% python3 -q
>>> import numpy as np
>>> np.set_printoptions(precision=1, suppress=True, linewidth=160)
>>> rnd = lambda a: np.round(a, 1) + 0
>>> data = np.load("arr.npy")
>>> print(data)
[[  4.2 -24.1 -10.   10.4]
 [ 21.4  24.7  20.3 -15.7]
 [  3.7  10.5   3.8  -2.9]
 [ 15.9 -29.8   3.6  12.3]
 [  5.9   3.4  13.8 -12.1]
 [  7.1  -4.3   9.7  -8.7]
 [-15.3  -6.2   0.7  10.9]
 [ 37.9 -23.6 -28.3 -32. ]
 [-13.1  12.2  -1.8 -16.4]
 [-10.9  16.2  -2.5  -3.8]
 [-20.2  -0.2  -9.1  11.5]
 [ 30.6  19.3   7.   -5.9]
 [  4.  -28.3 -14.5 -14.3]
 [ 12.8   9.    0.5 -24.3]
 [ -0.5  -6.8  12.8  -9.5]
 [ 30.   -0.8  19.3  -8.1]
 [ 23.4 -34.8  -9.3  19.3]
 [  7.6   2.4 -14.9   6.4]
 [ 19.4  13.5   8.   -6.2]
 [  3.4  10.5   8.9   6.2]
 [  0.4   0.5 -27.2  -3.5]
 [-22.7 -13.  -16.2 -29.6]
 [  7.4  15.4  16.2  -5.8]]
>>> Xs = (data - data.mean(axis=0)) / data.std(axis=0)
>>> print(np.argwhere(np.abs(Xs) > 2))
[[7 2]
 [7 3]]
>>> beta = np.linalg.lstsq(np.delete(Xs, 1, axis=1), Xs[:, 1])[0]
>>> print(rnd(beta))
[-0.2  0.6 -0.3]
>>> proj = data @ np.linalg.solve(data.T @ data, data.T)
>>> print(np.allclose(proj @ proj, proj))
True
>>> print(np.linalg.matrix_rank(np.eye(23) - proj))
19
>>> feats = np.loadtxt("mat.csv", delimiter=",")
>>> print(rnd(feats))
[[ 0.4 -0.8 -0.4]
 [-0.8 -0.2 -0.5]
 [-0.4 -0.5  0.8]]
>>> # orthonormal columns
>>> ev, V = np.linalg.eigh(feats)
>>> x = np.array([-1, 0, 0])
>>> print(rnd(np.linalg.eigvalsh(feats[1:, 1:])))
[-0.4  1. ]
>>> print(rnd(x @ feats @ x / (x @ x)), ev[0], ev[-1])
0.4 -1.0 1.0
>>> print(rnd(V * np.maximum(ev, 0) @ V.T))
[[ 0.7 -0.4 -0.2]
 [-0.4  0.4 -0.3]
 [-0.2 -0.3  0.9]]
>>> print(np.allclose(feats @ feats.T, feats.T @ feats))
True
>>> print((feats - feats.T) / 2)
[[0. 0. 0.]
 [0. 0. 0.]
 [0. 0. 0.]]
>>> print(rnd(np.linalg.det(feats)))
-1.0
>>> print(rnd(np.trace(feats)))
1.0
>>> ev, V = np.linalg.eig(feats)
>>> print(rnd(np.sort(np.linalg.eigvals(feats.T))))
[-1.  1.  1.]
>>> print(rnd(np.sort(np.linalg.eigvals(feats @ feats))))
[1. 1. 1.]
>>> print(rnd(feats @ V[:, 0] - ev[0] * V[:, 0]))
[0. 0. 0.]
>>> Y = np.array([[-8, 9, -3, 9, -2, 2, -8, 3],
...     [-6, 2, -6, 1, -9, 5, -9, -4],
...     [6, -7, 9, -1, -3, 8, 4, 9],
...     [4, -2, -7, -9, -5, -7, 9, 6],
...     [-6, 3, -4, 4, 1, -4, -5, -6],
...     [-2, -1, -3, 7, 8, -2, 5, -6],
...     [3, 2, -3, -6, 8, 2, 5, -2],
...     [9, 7, 5, 4, 6, 1, 6, 0]])
>>> J = np.triu(Y, 1)
>>> print(J)
[[ 0  9 -3  9 -2  2 -8  3]
 [ 0  0 -6  1 -9  5 -9 -4]
 [ 0  0  0 -1 -3  8  4  9]
 [ 0  0  0  0 -5 -7  9  6]
 [ 0  0  0  0  0 -4 -5 -6]
 [ 0  0  0  0  0  0  5 -6]
 [ 0  0  0  0  0  0  0 -2]
 [ 0  0  0  0  0  0  0  0]]
>>> print(np.linalg.matrix_rank(J, rtol=0.1))
5
>>> print(np.linalg.cond(J) > 100)
True
>>> x = np.array([3, -2, -2, 3])
>>> y = data @ x
>>> print(rnd(np.linalg.pinv(data) @ data))
[[1. 0. 0. 0.]
 [0. 1. 0. 0.]
 [0. 0. 1. 0.]
 [0. 0. 0. 1.]]
>>> rng = np.random.default_rng(30)
>>> y = y + 0.1 * rng.normal(size=23)
>>> print(rnd(y))
[ 112.2  -72.8  -26.3  137.   -53.   -15.4   -2.3  121.6 -109.3  -71.4   -7.5   21.5   54.7  -53.5  -41.9   28.7  216.4   67.2   -3.4  -10.    44.1  -98.7
  -58.4]
>>> beta, *_ = np.linalg.lstsq(data, y)
>>> print([round(float(np.linalg.norm(np.linalg.solve(data.T @ data + lam * np.eye(4), data.T @ y))), 2) for lam in (0, 1, 10, 100)])
[5.1, 5.1, 5.09, 4.98]
